$ python -q
>>> import numpy as np
>>> import numpy.linalg as la
>>> np.set_printoptions(precision=3, suppress=True, linewidth=160, floatmode="fixed")
>>> m1 = np.load("a.npy")
>>> print(m1)
[[ 18.638   3.706  26.055   5.375  22.349 -15.121]
 [ 15.817   3.085  22.035   4.130  18.950 -13.277]
 [ 14.781   2.852  20.562   3.693  17.709 -12.590]
 [  5.048   0.519   6.836   0.370   6.317  -5.688]
 [  4.841   0.466   6.548   0.324   6.082  -5.525]
 [  3.442   0.111   4.609   0.061   4.498  -4.381]
 [  2.550  -0.112   3.382  -0.049   3.494  -3.599]
 [  2.469  -0.131   3.272  -0.056   3.403  -3.525]
 [  2.148  -0.209   2.833  -0.080   3.042  -3.226]
 [  2.039  -0.234   2.685  -0.085   2.919  -3.122]
 [  2.011  -0.241   2.647  -0.087   2.888  -3.095]
 [  1.739  -0.303   2.278  -0.095   2.581  -2.828]
 [  1.337  -0.389   1.736  -0.092   2.125  -2.411]
 [  1.141  -0.426   1.472  -0.082   1.898  -2.193]
 [  0.972  -0.455   1.247  -0.068   1.702  -1.997]
 [  0.609  -0.497   0.767  -0.020   1.264  -1.532]
 [  0.282  -0.479   0.344   0.050   0.823  -1.012]
 [  0.037   0.870   0.002  -0.720  -0.868   0.583]
 [  0.026   1.232  -0.054  -1.147  -1.286   0.756]
 [  0.023   1.273  -0.063  -1.199  -1.336   0.774]
 [  0.022   1.283  -0.066  -1.211  -1.349   0.779]
 [ -0.057   1.848  -0.256  -2.002  -2.104   1.025]
 [ -0.346   2.789  -0.825  -3.577  -3.614   1.432]
 [ -0.757   3.612  -1.572  -5.180  -5.184   1.810]
 [ -2.081   5.350  -3.854  -9.150  -9.204   2.729]
 [ -2.552   5.833  -4.646 -10.378 -10.478   3.016]
 [ -3.634   6.809  -6.447 -13.017 -13.256   3.644]
 [ -4.305   7.350  -7.554 -14.561 -14.903   4.018]
 [ -5.580   8.284  -9.643 -17.360 -17.927   4.708]
 [ -5.777   8.419  -9.964 -17.780 -18.383   4.813]
 [ -6.926   9.173 -11.832 -20.175 -21.005   5.418]
 [ -7.029   9.238 -12.000 -20.386 -21.238   5.471]
 [ -9.229  10.539 -15.554 -24.758 -26.092   6.603]
 [-10.899  11.438 -18.236 -27.946 -29.675   7.448]]
>>> # rank 3
>>> left, sigma, Vh = la.svd(m1)
>>> print(np.argmax(sigma[:-1] / (sigma[1:] + 1e-6)) + 1)
3
>>> other = left[:, :3] @ np.diag(sigma[:3]) @ Vh[:3]
>>> print(round(float(la.norm(m1 - other) / la.norm(m1)), 3))
0.0
>>> print(la.matrix_rank(m1, rtol=0.05))
3
>>> print(round(float(la.norm(m1 - other, 2)), 3), round(float(sigma[3]), 3))
0.0 0.0
>>> left, sigma, Vh = la.svd(m1, full_matrices=False)
>>> print((sigma > 1e-8).sum())
3
>>> print(np.cumsum(sigma ** 2) / np.sum(sigma ** 2))
[0.879 0.997 1.000 1.000 1.000 1.000]
>>> print(np.abs(left[:, 0]).round(6).argmax())
33
>>> print(np.round(np.sqrt((sigma ** 2).sum()), 3), np.round(la.norm(m1), 3))
120.973 120.973
>>> print(np.abs(Vh[0]))
[0.290 0.178 0.452 0.475 0.629 0.243]
>>> print(np.round(left.T @ left, 3) + 0)
[[1.000 0.000 0.000 0.000 0.000 0.000]
 [0.000 1.000 0.000 0.000 0.000 0.000]
 [0.000 0.000 1.000 0.000 0.000 0.000]
 [0.000 0.000 0.000 1.000 0.000 0.000]
 [0.000 0.000 0.000 0.000 1.000 0.000]
 [0.000 0.000 0.000 0.000 0.000 1.000]]
>>> print(sigma.round(3) + 0)
[113.427  41.471   6.996   0.000   0.000   0.000]
>>> print(np.round(Vh @ Vh.T, 3) + 0)
[[1.000 0.000 0.000 0.000 0.000 0.000]
 [0.000 1.000 0.000 0.000 0.000 0.000]
 [0.000 0.000 1.000 0.000 0.000 0.000]
 [0.000 0.000 0.000 1.000 0.000 0.000]
 [0.000 0.000 0.000 0.000 1.000 0.000]
 [0.000 0.000 0.000 0.000 0.000 1.000]]
>>> print(np.round(sigma / sigma[0], 3) + 0)
[1.000 0.366 0.062 0.000 0.000 0.000]
>>> dist = la.norm(m1[:, None] - m1[None], axis=-1)
>>> print((dist + 1e9 * np.eye(34)).round(6).argmin(axis=1))
[ 1  2  1  4  3  6  7  6  9 10  9 10 13 14 13 16 15 18 19 20 19 20 21 22 25 24 27 26 29 28 31 30 33 32]
>>> print(dist[:5, :5])
[[ 0.000  6.404  8.748 30.581 31.041]
 [ 6.404  0.000  2.345 24.183 24.644]
 [ 8.748  2.345  0.000 21.841 22.301]
 [30.581 24.183 21.841  0.000  0.461]
 [31.041 24.644 22.301  0.461  0.000]]
>>> print(dist.shape)
(34, 34)
>>> print(np.flatnonzero(dist[24] < dist.mean() / 2))
[22 23 24 25 26 27]
>>> print(np.unravel_index(dist.round(6).argmax(), dist.shape))
(np.int64(0), np.int64(33))
>>> left, sigma, Vh = la.svd(m1)
>>> evecs = Vh[:(sigma > 1e-8).sum()]
>>> rng = np.random.default_rng(17)
>>> vec = m1[20] + 2 * m1[3] + rng.integers(2) * np.eye(6)[2]
>>> print(vec)
[ 10.119   2.320  14.607  -0.471  11.286 -10.597]
>>> print(la.matrix_rank(np.vstack([m1, vec])))
4
>>> print(np.diag(evecs.T @ evecs))
[0.251 0.472 0.497 0.683 0.419 0.678]
